$ python3 -q
>>> import numpy as np
>>> import numpy.linalg as la
>>> np.set_printoptions(precision=2, suppress=True, linewidth=200)
>>> def rd(a):
...     return np.round(a, 2) + 0
... 
>>> q, _ = la.qr(np.array([[-0.3, 1.8, 0.1, -1.1],
...     [-0.4, -1.6, -0.5, 0.5],
...     [1.7, -0.2, 2.2, 2.2],
...     [-0.7, 0.8, -1.2, 0.8]]))
>>> vecs, _ = la.qr(np.array([[0.4, 0.1, -0.5], [0.5, 0.5, 0.0], [0.6, -0.5, 1.2]]))
>>> sigma = 20 * 0.9 ** np.arange(3)
>>> m1 = q[:, :3] * sigma @ vecs[:3]
>>> print(rd(m1))
[[  1.28 -15.34   5.5 ]
 [ 12.95   5.03  -2.79]
 [ -9.75  -2.6  -14.83]
 [ -6.82   5.39  11.01]]
>>> rng = np.random.default_rng(56234)
>>> A2 = m1 + rng.integers(-2, 3, (4, 1)) @ rng.integers(-2, 3, (1, 3))
>>> print(rd(A2))
[[  3.28 -17.34   5.5 ]
 [ 16.95   1.03  -2.79]
 [-13.75   1.4  -14.83]
 [ -8.82   7.39  11.01]]
>>> print(rd(la.svd(A2 - m1, compute_uv=False)))
[8.94 0.   0.  ]
>>> x0 = np.array([1, 2, 2])
>>> a = np.maximum(A2 @ x0, 0)
>>> print(rd(A2 * (a > 1e-9)[:, None]))
[[ 0.    0.    0.  ]
 [16.95  1.03 -2.79]
 [ 0.    0.    0.  ]
 [-8.82  7.39 11.01]]
>>> lab = rng.permutation(3)
>>> A2 = m1[:, lab] * rng.choice([-1, 1], 3)
>>> print(rd(A2))
[[ -5.5    1.28  15.34]
 [  2.79  12.95  -5.03]
 [ 14.83  -9.75   2.6 ]
 [-11.01  -6.82  -5.39]]
>>> left, _, Vt = la.svd(m1.T @ A2)
>>> print(rd(left @ Vt))
[[ 0.  1.  0.]
 [ 0.  0. -1.]
 [-1.  0.  0.]]
>>> print(rd(la.lstsq(m1, A2)[0]))
[[ 0.  1.  0.]
 [ 0.  0. -1.]
 [-1.  0.  0.]]
>>> X = np.load("test14.npy")
>>> print(X)
[[ 1 -1 -1  1 -1  1  1 -1]
 [ 1  1  1  1  1  1  1  1]
 [ 1  1 -1 -1 -1 -1  1  1]
 [ 1  1  1  1 -1 -1 -1 -1]]
>>> theta = np.radians(90)
>>> Rm = np.eye(8)
>>> Rm[0, 0] = Rm[7, 7] = np.cos(theta)
>>> Rm[0, 7], Rm[7, 0] = -np.sin(theta), np.sin(theta)
>>> print(rd(Rm))
[[ 0.  0.  0.  0.  0.  0.  0. -1.]
 [ 0.  1.  0.  0.  0.  0.  0.  0.]
 [ 0.  0.  1.  0.  0.  0.  0.  0.]
 [ 0.  0.  0.  1.  0.  0.  0.  0.]
 [ 0.  0.  0.  0.  1.  0.  0.  0.]
 [ 0.  0.  0.  0.  0.  1.  0.  0.]
 [ 0.  0.  0.  0.  0.  0.  1.  0.]
 [ 1.  0.  0.  0.  0.  0.  0.  0.]]
>>> A2 = X @ Rm.T
>>> print(np.abs(A2 - X).max(axis=0))
[2. 0. 0. 0. 0. 0. 0. 2.]
>>> print(rd(la.svd(X, compute_uv=False)), rd(la.svd(A2, compute_uv=False)))
[2.83 2.83 2.83 2.83] [2.83 2.83 2.83 2.83]
>>> W = np.array([[-1, -1, 2, -9, 6],
...     [-1, -6, -5, 4, -7],
...     [-2, 8, -6, 7, -2],
...     [1, -4, 7, 7, 7],
...     [9, -4, -1, 4, 5],
...     [2, 8, 8, -9, 4],
...     [-4, -7, -4, -9, 8],
...     [-8, 8, -7, -2, 1]])
>>> coef = np.array([3, -4, 2, -3, 1])
>>> H = np.maximum(X @ W + coef, 0)
>>> print(la.matrix_rank(H))
3
>>> print((H > 0).astype(int))
[[1 0 1 0 1]
 [0 0 0 0 1]
 [0 0 0 0 0]
 [1 0 1 1 0]]
>>> C = np.array([[0, 2, 1], [-1, -1, 0], [2, -1, 0], [2, 1, 0], [-1, -1, -1]])
>>> print((H @ C).round(6).argmax(axis=1))
[0 0 0 0]
>>> print(W @ C)
[[-19 -18  -7]
 [ 11  20   6]
 [ -4   3   0]
 [ 25  -1  -6]
 [  5  22   4]
 [-14 -25  -2]
 [-27 -14 -12]
 [-27 -20  -9]]
>>> A2 = X + rng.integers(-2, 3, (4, 2)) @ rng.integers(-2, 3, (2, 8))
>>> print(A2)
[[ 3  1 -1 -2 -3  2 -2  0]
 [-3 -3  7  4  5 -1  1  5]
 [ 3  3 -3 -3 -3  0  0  0]
 [-1 -1  3  3  1 -2  0  0]]
>>> print(la.matrix_rank(A2 - X, tol=1e-8))
2
>>> print(A2 - X)
[[ 2  2  0 -3 -2  1 -3  1]
 [-4 -4  6  3  4 -2  0  4]
 [ 2  2 -2 -2 -2  1 -1 -1]
 [-2 -2  2  2  2 -1  1  1]]
>>> print(np.abs(A2 - X).sum(axis=1))
[14 27 13 13]
>>> feats = np.load("sample7.npy")
>>> print(rd(feats))
[[-0.73  0.   -0.68]
 [ 0.    1.    0.  ]
 [ 0.68  0.   -0.73]]
>>> print(rd(np.sort(np.abs(la.eigvals(feats)))))
[1. 1. 1.]
>>> print(rd((feats + feats.T) / 2))
[[-0.73  0.    0.  ]
 [ 0.    1.    0.  ]
 [ 0.    0.   -0.73]]
>>> print(np.allclose(feats @ feats.T, feats.T @ feats))
True
>>> print(rd(la.matrix_power(feats, 2)))
[[ 0.07  0.    1.  ]
 [ 0.    1.    0.  ]
 [-1.    0.    0.07]]
>>> print(rd((feats - feats.T) / 2))
[[ 0.    0.   -0.68]
 [ 0.    0.    0.  ]
 [ 0.68  0.    0.  ]]
>>> print(np.allclose(feats, feats.T))
False
>>> print(rd(np.abs(la.eigvals(feats)).max()))
1.0
